$ python -q
>>> import numpy as np
>>> from numpy import linalg as LA
>>> np.set_printoptions(suppress=True, linewidth=140)
>>> def rd(a):
...     return np.round(a, 2) + 0
... 
>>> mat = np.load("a.npy")
>>> rd(mat)
array([[ -5.79, -17.76,  13.56,  27.35,  17.46,  37.24],
       [ -3.31, -14.49,   8.28,  19.26,  10.92,  27.59],
       [ -2.65, -13.43,   6.8 ,  16.88,   9.05,  24.7 ],
       [ -1.72, -11.72,   4.65,  13.29,   6.31,  20.27],
       [ -0.79,  -9.48,   2.35,   9.14,   3.29,  14.99],
       [ -0.76,  -9.38,   2.27,   8.98,   3.17,  14.78],
       [ -0.05,  -6.41,   0.19,   4.51,   0.28,   8.73],
       [  0.05,  -2.86,  -0.67,   0.99,  -1.15,   3.14],
       [  0.  ,  -2.23,  -0.62,   0.61,  -1.12,   2.35],
       [ -0.06,  -0.26,  -0.09,   0.01,  -0.24,   0.25],
       [  0.58,   0.61,   0.05,   0.01,   0.79,  -0.76],
       [  0.59,   0.62,   0.05,   0.01,   0.79,  -0.77],
       [  0.7 ,   0.65,   0.02,   0.  ,   0.86,  -0.86],
       [  0.86,   0.7 ,  -0.05,  -0.01,   0.95,  -0.98],
       [  0.91,   0.7 ,  -0.07,  -0.02,   0.97,  -1.01],
       [  1.01,   0.72,  -0.11,  -0.03,   1.01,  -1.07],
       [  1.95,   0.73,  -0.66,  -0.24,   1.15,  -1.64],
       [  2.3 ,   0.7 ,  -0.9 ,  -0.34,   1.14,  -1.83],
       [  2.33,   0.7 ,  -0.92,  -0.36,   1.14,  -1.85],
       [  2.95,   0.62,  -1.38,  -0.57,   1.05,  -2.2 ],
       [  3.54,   0.52,  -1.85,  -0.81,   0.92,  -2.54],
       [  6.51,  -0.12,  -4.48,  -2.28,  -0.25,  -4.32],
       [  9.47,  -0.84,  -7.36,  -4.06,  -1.88,  -6.24],
       [ 13.41,  -1.84, -11.43,  -6.73,  -4.48,  -8.97],
       [ 16.91,  -2.74, -15.2 ,  -9.3 ,  -7.06, -11.55],
       [ 17.35,  -2.85, -15.67,  -9.63,  -7.39, -11.87],
       [ 20.75,  -3.71, -19.43, -12.29, -10.08, -14.49],
       [ 22.4 ,  -4.12, -21.29, -13.62, -11.45, -15.79]])
>>> cov = np.cov(mat, rowvar=False)
>>> rd(mat.std(axis=0))
array([ 7.32,  5.33,  7.8 ,  9.05,  5.77, 12.61])
>>> rd(LA.eigvalsh(cov)[::-1])
array([387.9 ,  41.24,   3.11,   0.  ,   0.  ,   0.  ])
>>> rd(np.corrcoef(mat.T))
array([[ 1.  ,  0.29, -0.98, -0.81, -0.86, -0.77],
       [ 0.29,  1.  , -0.43, -0.77, -0.61, -0.83],
       [-0.98, -0.43,  1.  ,  0.9 ,  0.95,  0.86],
       [-0.81, -0.77,  0.9 ,  1.  ,  0.97,  0.99],
       [-0.86, -0.61,  0.95,  0.97,  1.  ,  0.93],
       [-0.77, -0.83,  0.86,  0.99,  0.93,  1.  ]])
>>> rd(np.median(mat, axis=0))
array([ 0.89, -1.34, -0.37, -0.02,  0.89, -0.99])
>>> cen = mat - mat.mean(axis=0)
>>> U, sigma, Vt = LA.svd(cen, full_matrices=False)
>>> LA.matrix_rank(cen)
np.int64(3)
>>> rd(Vt[0] * np.sign(Vt[0, np.abs(Vt[0]).argmax()]))
array([-0.32, -0.2 ,  0.38,  0.47,  0.29,  0.64])
>>> (np.sign(U[:, 0]) == np.sign(U[0, 0])).astype(int)
array([1, 1, 1, 1, 1, 1, 1, 1, 1, 0, 0, 0, 0, 0, 0, 0, 0, 0, 0, 0, 0, 0, 0, 0, 0, 0, 0, 0])
>>> np.abs(Vt[0]).argmax()
np.int64(5)
>>> rd((sigma ** 2).sum() ** 2 / (sigma ** 4).sum())
np.float64(1.23)
>>> np.searchsorted(np.cumsum(sigma ** 2) / (sigma ** 2).sum(), 0.9) + 1
np.int64(2)
>>> rd(sigma ** 2 / (sigma ** 2).sum())
array([0.9 , 0.1 , 0.01, 0.  , 0.  , 0.  ])
>>> Z = mat[[5, 13]].astype(float)
>>> for _ in range(3):
...     idx = LA.norm(mat[:, None] - Z, axis=-1).argmin(axis=1)
...     Z = np.array([mat[idx == j].mean(axis=0) for j in range(2)])
... 
>>> idx
array([0, 0, 0, 0, 0, 0, 1, 1, 1, 1, 1, 1, 1, 1, 1, 1, 1, 1, 1, 1, 1, 1, 1, 1, 1, 1, 1, 1])
>>> np.bincount(idx)
array([ 6, 22])
>>> rd(Z)
array([[ -2.5 , -12.71,   6.32,  15.82,   8.37,  23.26],
       [  5.66,  -0.94,  -4.63,  -2.46,  -1.55,  -3.38]])
>>> rd(Z[1] - Z[0])
array([  8.16,  11.77, -10.95, -18.28,  -9.91, -26.64])
>>> arr = np.loadtxt("data.csv", delimiter=",")
>>> arr
array([[ 3., -2.,  6., -9.],
       [ 4., -2.,  7., -1.],
       [-1.,  2.,  1.,  7.],
       [-2., -7., -6., -8.],
       [-2., -7., -4.,  1.],
       [ 2.,  9.,  9., -2.],
       [ 1., -9.,  6., -5.],
       [ 8.,  6.,  6.,  4.],
       [-2.,  4., -1.,  8.]])
>>> x = np.array([-2, -2, 2, 0])
>>> target = arr @ x
>>> rd(LA.lstsq(arr, target)[0])
array([-2., -2.,  2.,  0.])
>>> rd(LA.solve(arr.T @ arr, arr.T @ target))
array([-2., -2.,  2.,  0.])
>>> rd(LA.pinv(arr) @ arr)
array([[1., 0., 0., 0.],
       [0., 1., 0., 0.],
       [0., 0., 1., 0.],
       [0., 0., 0., 1.]])
>>> rng = np.random.default_rng(7817)
>>> target = target + 0.05 * rng.normal(size=9)
>>> rd(target)
array([  9.98,  10.06,  -0.07,   5.95,   9.98,  -3.91,  28.  , -16.03,  -5.97])
>>> beta, *_ = LA.lstsq(arr, target)
>>> [round(float(LA.norm(LA.solve(arr.T @ arr + lam * np.eye(4), arr.T @ target))), 2) for lam in (0, 1, 10, 100)]
[3.47, 3.4, 2.9, 1.56]
>>> rd(arr.T @ (target - arr @ beta))
array([0., 0., 0., 0.])
>>> beta.round()
array([-2., -2.,  2., -0.])
>>> E = np.load("dump.npy")
>>> E
array([[ 1, -1,  1, -1],
       [ 1,  0,  0,  0],
       [ 1,  1,  1,  1],
       [ 1,  2,  4,  8],
       [ 1,  3,  9, 27]])
>>> A2 = np.c_[E[:, :1] @ np.array([[5]]), np.array([4, 0, 3, 5, 4])]
>>> A2
array([[5, 4],
       [5, 0],
       [5, 3],
       [5, 5],
       [5, 4]])
>>> rd(LA.norm(LA.qr(E)[0].T @ A2, axis=0) ** 2 / ((A2 ** 2).sum(axis=0) + 1e-12))
array([1.  , 0.99])
>>> LA.matrix_rank(np.c_[E, A2])
np.int64(5)
>>> rd(LA.lstsq(E, A2[:, 0])[0])
array([5., 0., 0., 0.])
>>> rd(LA.norm(A2 - E @ LA.lstsq(E, A2)[0], axis=0))
array([0.  , 0.72])
>>> LA.matrix_rank(A2)
np.int64(2)
>>> data = np.load("layer8.npy")
>>> data
array([[-1.8 ,  0.8 ,  0.5 ,  1.87, -0.3 ,  0.1 ,  0.9 ],
       [-0.4 , -0.8 , -1.3 ,  0.35,  1.  ,  0.8 ,  0.9 ],
       [ 1.7 ,  0.4 ,  1.  , -1.7 , -1.  ,  0.3 ,  2.8 ],
       [ 0.9 , -0.1 , -1.4 , -0.86,  0.7 , -0.4 , -0.2 ],
       [ 0.4 ,  0.7 , -0.9 , -0.4 , -1.9 ,  0.2 , -1.  ],
       [-1.4 ,  0.5 , -0.2 ,  1.4 , -1.4 ,  1.  ,  0.  ],
       [-0.2 ,  0.8 ,  0.1 ,  0.21,  1.7 , -1.2 ,  1.4 ],
       [ 2.  ,  1.6 ,  0.9 , -2.04, -0.8 , -1.9 ,  0.4 ],
       [ 0.6 ,  1.5 ,  0.2 , -0.62, -0.9 ,  0.1 , -0.2 ],
       [ 1.1 ,  0.4 , -1.1 , -1.09,  0.6 ,  0.5 ,  2.1 ],
       [-0.5 ,  0.4 , -1.2 ,  0.48,  0.4 ,  0.6 ,  1.6 ],
       [ 0.5 , -0.5 ,  0.1 , -0.48, -0.5 ,  0.4 , -0.8 ],
       [ 1.5 , -0.6 , -0.6 , -1.48,  1.9 ,  0.1 , -1.6 ],
       [ 1.  ,  0.  ,  0.5 , -0.98,  0.4 ,  0.9 , -0.4 ]])
>>> cen = (data - data.mean(axis=0)) / data.std(axis=0)
>>> rd(cen.std(axis=0))
array([1., 1., 1., 1., 1., 1., 1.])
>>> beta = LA.lstsq(np.delete(cen, 5, axis=1), cen[:, 5])[0]
>>> rd(beta)
array([ 0.04, -0.76, -0.1 ,  0.32, -0.51,  0.16])
>>> idx = data[:, 3] > np.median(data[:, 3])
>>> r0 = data[idx].mean(axis=0) - data[~idx].mean(axis=0)
>>> np.argsort(-np.abs(r0).round(6), kind="stable")
array([0, 3, 2, 5, 4, 1, 6])
>>> idx.astype(int)
array([1, 1, 0, 0, 1, 1, 1, 0, 0, 0, 1, 1, 0, 0])
>>> X = np.load("block6.npy")
>>> X
array([[ 10, -12, -14,  -4,   6,   7,  -9,   0],
       [-12,  18,  -1,   0,  -3,   5,  -1, -17],
       [-14,  -1, -14,   0,  -1,  -4,   3, -16],
       [ -4,   0,   0,  14,  -6,   7,  -9,  -1],
       [  6,  -3,  -1,  -6,   2,  12,   1,   1],
       [  7,   5,  -4,   7,  12,  18, -10,  -4],
       [ -9,  -1,   3,  -9,   1, -10,  16,  -8],
       [  0, -17, -16,  -1,   1,  -4,  -8,   6]])
>>> r0 = np.array([1, 0, 1])
>>> np.polyval(r0, X[1])
array([145, 325,   2,   1,  10,  26,   2, 290])
>>> np.array([np.convolve(row, r0, "same") for row in X])
array([[-12,  -4, -16,  -8,   3,  -3,   7,  -9],
       [ 18, -13,  18,  -4,   5,  -4, -12,  -1],
       [ -1, -28,  -1, -15,  -4,   2, -20,   3],
       [  0,  -4,  14,  -6,  21, -15,   6,  -9],
       [ -3,   5,  -9,   1,   6,   3,  13,   1],
       [  5,   3,  12,   8,  25,   2,  14, -10],
       [ -1,  -6, -10,   4, -19,  17, -18,  16],
       [-17, -16, -18, -15,  -5,  -7,   2,  -8]])
>>> np.cross(X[1, :3], X[0, :3])
array([-264, -178,  -36])
>>> rd(LA.eigvalsh(X).min())
np.float64(-31.13)
>>> A2 = X / np.sqrt((X ** 2).mean(axis=1, keepdims=True))
>>> LA.matrix_rank(X - X.mean(axis=1, keepdims=True))
np.int64(7)
>>> LA.matrix_rank(A2) == LA.matrix_rank(X)
np.True_
>>> w, vecs = LA.eigh(X)
>>> x = np.array([1, 3, 0, 1, 2, 3, 1, 0])
>>> rd(LA.eigvalsh(X[1:, 1:]))
array([-25.76,  -8.93,  -1.14,   8.39,  18.47,  33.62,  35.35])
>>> x @ X @ x
np.int64(476)
>>> A2 = X + rng.integers(-2, 3, (8, 4)) @ rng.integers(-2, 3, (4, 8))
>>> A2
array([[ 15, -13, -15,  -1,   4,   6,  -3,   0],
       [-17,  17,   0,  -3,   3,   0,  -1, -23],
       [-13,  -1, -13,   1,  -1,  -6,   8, -17],
       [ -6,   1,   4,  10,  -4,   4,  -2,  -4],
       [  8,  -3,   1,  -6,   2,   9,  10,  -1],
       [ -3,   6,   1,  -2,  20,  13, -10, -11],
       [ -1,  -5,  -4,  -4,  -1,  -9,  14,  -8],
       [  2, -13, -11,  -2,  -5,   0,  -1,  12]])
>>> LA.matrix_rank(A2 - X, tol=1e-8)
np.int64(4)
>>> rd(LA.svd(A2 - X, compute_uv=False))
array([25.65, 17.77, 12.79,  2.61,  0.  ,  0.  ,  0.  ,  0.  ])
